% python3 -q
>>> import numpy as np
>>> import numpy.linalg as la
>>> np.set_printoptions(precision=3, suppress=True, linewidth=120)
>>> u = np.array([2, -6, 8])
>>> K = -3 * np.eye(3) + np.outer(u, u)
>>> K
array([[  1., -12.,  16.],
       [-12.,  33., -48.],
       [ 16., -48.,  61.]])
>>> x = np.array([1, 1, 2])
>>> h1 = np.maximum(K @ x, 0)
>>> np.maximum(K @ x, 0) - np.maximum(-K @ x, 0)
array([ 21., -75.,  90.])
>>> h1
array([21.,  0., 90.])
>>> K.T @ h1
array([ 1461., -4572.,  5826.])
>>> K * (h1 > 1e-9)[:, None]
array([[  1., -12.,  16.],
       [ -0.,   0.,  -0.],
       [ 16., -48.,  61.]])
>>> evals, evecs = la.eigh(K)
>>> x = np.array([2, 2, 3])
>>> round(float(x @ K @ x / (x @ x)), 3), evals[0], evals[-1]
(12.059, np.float64(-3.0), np.float64(101.0))
>>> feats = np.load("m.npy")
>>> feats
array([[6., 1., 1., 1.],
       [1., 6., 1., 1.],
       [1., 1., 6., 1.],
       [1., 1., 1., 6.]])
>>> u = np.array([5, 0, 2, 0])
>>> Y = feats + np.outer(u, np.eye(4)[2])
>>> Y
array([[6., 1., 6., 1.],
       [1., 6., 1., 1.],
       [1., 1., 8., 1.],
       [1., 1., 1., 6.]])
>>> la.matrix_rank(la.inv(Y) - la.inv(feats), tol=1e-8)
np.int64(1)
>>> la.matrix_rank(Y - feats)
np.int64(1)
>>> la.svd(Y, compute_uv=False)
array([11.86 ,  6.252,  5.   ,  3.776])
>>> Y.mean(axis=0)
array([2.25, 2.25, 4.  , 2.25])
>>> print(Y - Y[0])
[[ 0.  0.  0.  0.]
 [-5.  5. -5.  0.]
 [-5.  0.  2.  0.]
 [-5.  0. -5.  5.]]
>>> Y[:, 4]
Traceback (most recent call last):
  File "<python-input-25>", line 1, in <module>
    Y[:, 4]
    ~^^^^^^
IndexError: index 4 is out of bounds for axis 1 with size 4
>>> print(np.abs(Y).max())
8.0
>>> la.svd(feats, compute_uv=False)
array([9., 5., 5., 5.])
>>> np.diff(feats, axis=0)
array([[-5.,  5.,  0.,  0.],
       [ 0., -5.,  5.,  0.],
       [ 0.,  0., -5.,  5.]])
>>> np.round(la.norm(feats), 3)
np.float64(12.49)
>>> print(feats.sum(axis=0))
[9. 9. 9. 9.]
>>> la.rank(feats)
Traceback (most recent call last):
  File "<python-input-31>", line 1, in <module>
    la.rank(feats)
    ^^^^^^^
AttributeError: module 'numpy.linalg' has no attribute 'rank'
>>> feats.mean(axis=0)
array([2.25, 2.25, 2.25, 2.25])
>>> np.count_nonzero(feats)
np.int64(16)
>>> feats[4]
Traceback (most recent call last):
  File "<python-input-34>", line 1, in <module>
    feats[4]
    ~~~~~^^^
IndexError: index 4 is out of bounds for axis 0 with size 4
>>> theta = np.radians(131)
>>> R = np.eye(4)
>>> R[2, 2] = R[0, 0] = np.cos(theta)
>>> R[2, 0], R[0, 2] = -np.sin(theta), np.sin(theta)
>>> print(R)
[[-0.656  0.     0.755  0.   ]
 [ 0.     1.     0.     0.   ]
 [-0.755  0.    -0.656  0.   ]
 [ 0.     0.     0.     1.   ]]
>>> Y = feats @ R.T
>>> print(round(la.det(R), 3), round(float(np.trace(R)), 3))
1.0 0.688
>>> Y = R / la.norm(R, axis=1, keepdims=True)
>>> gram = Y @ Y.T
>>> gram.round(3) + 0
array([[1., 0., 0., 0.],
       [0., 1., 0., 0.],
       [0., 0., 1., 0.],
       [0., 0., 0., 1.]])
>>> la.norm(Y, axis=1)
array([1., 1., 1., 1.])
>>> (gram - 2 * np.eye(4)).round(6).argmax(axis=1)
array([1, 0, 0, 0])
>>> mat = np.array([[0.5, 0.5, 0.0], [0.0, 1.0, 0.0], [0.0, 0.0, 1.0]])
>>> # row-stochastic, so 1 is an eigenvalue
>>> Q, R = la.qr(mat)
>>> Q.T @ Q
array([[1., 0., 0.],
       [0., 1., 0.],
       [0., 0., 1.]])
>>> Q
array([[ 1.,  0.,  0.],
       [-0.,  1.,  0.],
       [-0., -0.,  1.]])
>>> Y = la.inv(mat)
>>> la.inv(Y)
array([[0.5, 0.5, 0. ],
       [0. , 1. , 0. ],
       [0. , 0. , 1. ]])
>>> Y
array([[ 2., -1.,  0.],
       [ 0.,  1.,  0.],
       [ 0.,  0.,  1.]])
>>> round(float(la.slogdet(mat)[0]), 3)
1.0
>>> print(np.round(la.det(mat) * la.det(Y), 3))
1.0
>>> arr = np.loadtxt("sample11.csv", delimiter=",")
>>> arr
array([[ 0.,  0.,  0.,  0.,  0.,  0.,  0.,  0.,  0., -3., -1.],
       [ 0.,  0.,  0.,  0.,  0.,  0.,  0.,  0.,  0., -1.,  0.],
       [ 0.,  0.,  0.,  0.,  0.,  0.,  0.,  0.,  0.,  3.,  0.],
       [ 0.,  0.,  0.,  0.,  0.,  0.,  0.,  0.,  0.,  0., -3.],
       [ 0.,  0.,  0.,  0.,  0.,  0.,  0.,  0.,  0., -2., -1.],
       [ 0.,  0.,  0.,  0.,  0.,  0.,  0.,  0.,  0., -1., -2.],
       [ 0.,  0.,  0.,  0.,  0.,  0.,  0.,  0.,  0.,  3., -2.],
       [ 0.,  0.,  0.,  0.,  0.,  0.,  0.,  0.,  0.,  2.,  1.],
       [ 0.,  0.,  0.,  0.,  0.,  0.,  0.,  0.,  0., -1.,  0.],
       [-3., -1.,  3.,  0., -2., -1.,  3.,  2., -1.,  0.,  0.],
       [-1.,  0.,  0., -3., -1., -2., -2.,  1.,  0.,  0.,  0.]])
>>> rng = np.random.default_rng(89)
>>> z = rng.permutation(11)
>>> z
array([ 7,  4, 10,  6,  5,  1,  3,  0,  8,  9,  2])
>>> Y = arr[z][:, z]
>>> np.trace(Y)
np.float64(0.0)
>>> print(np.allclose(Y, arr))
False
>>> [round(float(x), 3) for x in la.svd(arr, compute_uv=False)[:3]]
[6.204, 6.204, 4.417]
>>> print(la.matrix_rank(arr, rtol=0.1))
4
>>> print(np.round(la.norm(arr), 3))
10.77
>>> print(arr.mean(axis=0))
[-0.364 -0.091  0.273 -0.273 -0.273 -0.273  0.091  0.273 -0.091  0.    -0.727]
>>> print(la.matrix_rank(arr))
4
>>> np.round(la.svd(arr, compute_uv=False), 3) + 0
array([6.204, 6.204, 4.417, 4.417, 0.   , 0.   , 0.   , 0.   , 0.   , 0.   , 0.   ])
>>> arr.sum(axis=1)
array([-4., -1.,  3., -3., -3., -3.,  1.,  3., -1.,  0., -8.])
>>> J = np.array([[4.0, 0.0, 3.0, 0.0],
...     [0.0, 4.0, 0.0, 3.0],
...     [3.0, 0.0, 4.0, 0.0],
...     [0.0, 3.0, 0.0, 4.0]])
>>> x = np.ones(4)
>>> for _ in range(4):
...     x = J @ x
...     x /= la.norm(x)
...     print(round(x @ J @ x, 3))
... 
7.0
7.0
7.0
7.0
>>> round(la.eigvalsh(J)[-1], 3)
np.float64(7.0)
>>> L = la.cholesky(J)
>>> np.diag(L) ** 2
array([4.  , 4.  , 1.75, 1.75])
>>> la.eigvalsh(J).min() > 0
np.True_
>>> evals, evecs = la.eigh(J)
>>> la.svd(J, compute_uv=False)
array([7., 7., 1., 1.])
>>> la.eigvalsh(J + 3 * np.eye(4))
array([ 4.,  4., 10., 10.])
>>> evals.sum(), np.trace(J)
(np.float64(16.0), np.float64(16.0))
>>> np.round(evecs.T @ J @ evecs, 3) + 0
array([[1., 0., 0., 0.],
       [0., 1., 0., 0.],
       [0., 0., 7., 0.],
       [0., 0., 0., 7.]])
>>> evecs @ np.diag(evals) @ evecs.T
array([[4., 0., 3., 0.],
       [0., 4., 0., 3.],
       [3., 0., 4., 0.],
       [0., 3., 0., 4.]])
>>> print(np.round(evecs.T @ evecs, 3) + 0)
[[1. 0. 0. 0.]
 [0. 1. 0. 0.]
 [0. 0. 1. 0.]
 [0. 0. 0. 1.]]
